% python3 -q
>>> import numpy as np
>>> np.set_printoptions(suppress=True, linewidth=140)
>>> def rd(a):
...     return np.round(a, 4) + 0
... 
>>> mat = np.loadtxt("out11.csv", delimiter=",")
>>> mat
array([[ 7., -4., -9., -4.,  7.,  9.,  2.,  5.,  0.,  6.],
       [ 2.,  8., -7.,  6.,  9., -6., -5.,  7.,  1., -7.],
       [-7.,  4., -7.,  3.,  6.,  4.,  7., -6.,  9.,  5.],
       [ 0., -1., -5., -9., -1.,  8., -9.,  9.,  9., -7.],
       [ 8., -4., -8.,  4., -3., -3.,  4.,  1.,  4., -3.],
       [-3., -1., -1.,  4.,  4.,  7.,  8.,  5., -9.,  1.],
       [-2.,  4., -9., -3.,  5.,  0., -4.,  5., -8.,  9.],
       [ 5., -3., -2.,  1., -7.,  3., -8., -1.,  9., -4.],
       [ 4., -1.,  5., -7., -6., -9., -9.,  8., -8., -1.],
       [-8., -7.,  3.,  9., -1.,  6., -1., -5., -1.,  5.]])
>>> rng = np.random.default_rng(317)
>>> lab = rng.permutation(10)
>>> lab
array([1, 8, 4, 0, 9, 2, 5, 3, 6, 7])
>>> B = mat[lab][:, lab]
>>> print(np.allclose(B, mat))
False
>>> rd(np.sort(np.abs(np.linalg.eigvals(B))))
array([ 2.6213,  8.6456,  8.6456, 11.5357, 14.3286, 14.3286, 16.3455, 16.3455, 19.2349, 19.2349])
>>> np.trace(B)
np.float64(-5.0)
>>> lab = rng.permutation(10)
>>> B = mat[:, lab] * rng.choice([-1, 1], 10)
>>> B
array([[-9., -6., -0.,  4., -7.,  5.,  7.,  4., -2.,  9.],
       [ 6.,  7., -1., -6., -2.,  7.,  9., -8.,  5.,  7.],
       [-4., -5., -9., -3.,  7., -6.,  6., -4., -7.,  7.],
       [-8.,  7., -9.,  9., -0.,  9., -1.,  1.,  9.,  5.],
       [ 3.,  3., -4., -4., -8.,  1., -3.,  4., -4.,  8.],
       [-7., -1.,  9., -4.,  3.,  5.,  4.,  1., -8.,  1.],
       [-0., -9.,  8.,  3.,  2.,  5.,  5., -4.,  4.,  9.],
       [-3.,  4., -9., -1., -5., -1., -7.,  3.,  8.,  2.],
       [ 9.,  1.,  8.,  7., -4.,  8., -6.,  1.,  9., -5.],
       [-6., -5.,  1., -9.,  8., -5., -1.,  7.,  1., -3.]])
>>> left, _, vt = np.linalg.svd(mat.T @ B)
>>> rd(left @ vt)
array([[ 0.,  0.,  0.,  0., -1.,  0.,  0.,  0.,  0.,  0.],
       [ 0.,  0.,  0.,  0.,  0.,  0.,  0., -1.,  0.,  0.],
       [ 0.,  0.,  0.,  0.,  0.,  0.,  0.,  0.,  0., -1.],
       [ 0.,  0.,  0., -1.,  0.,  0.,  0.,  0.,  0.,  0.],
       [ 0.,  0.,  0.,  0.,  0.,  0.,  1.,  0.,  0.,  0.],
       [-1.,  0.,  0.,  0.,  0.,  0.,  0.,  0.,  0.,  0.],
       [ 0.,  0.,  0.,  0.,  0.,  0.,  0.,  0., -1.,  0.],
       [ 0.,  0.,  0.,  0.,  0.,  1.,  0.,  0.,  0.,  0.],
       [ 0.,  0., -1.,  0.,  0.,  0.,  0.,  0.,  0.,  0.],
       [ 0., -1.,  0.,  0.,  0.,  0.,  0.,  0.,  0.,  0.]])
>>> print(lab)
[5 9 8 3 0 7 4 1 6 2]
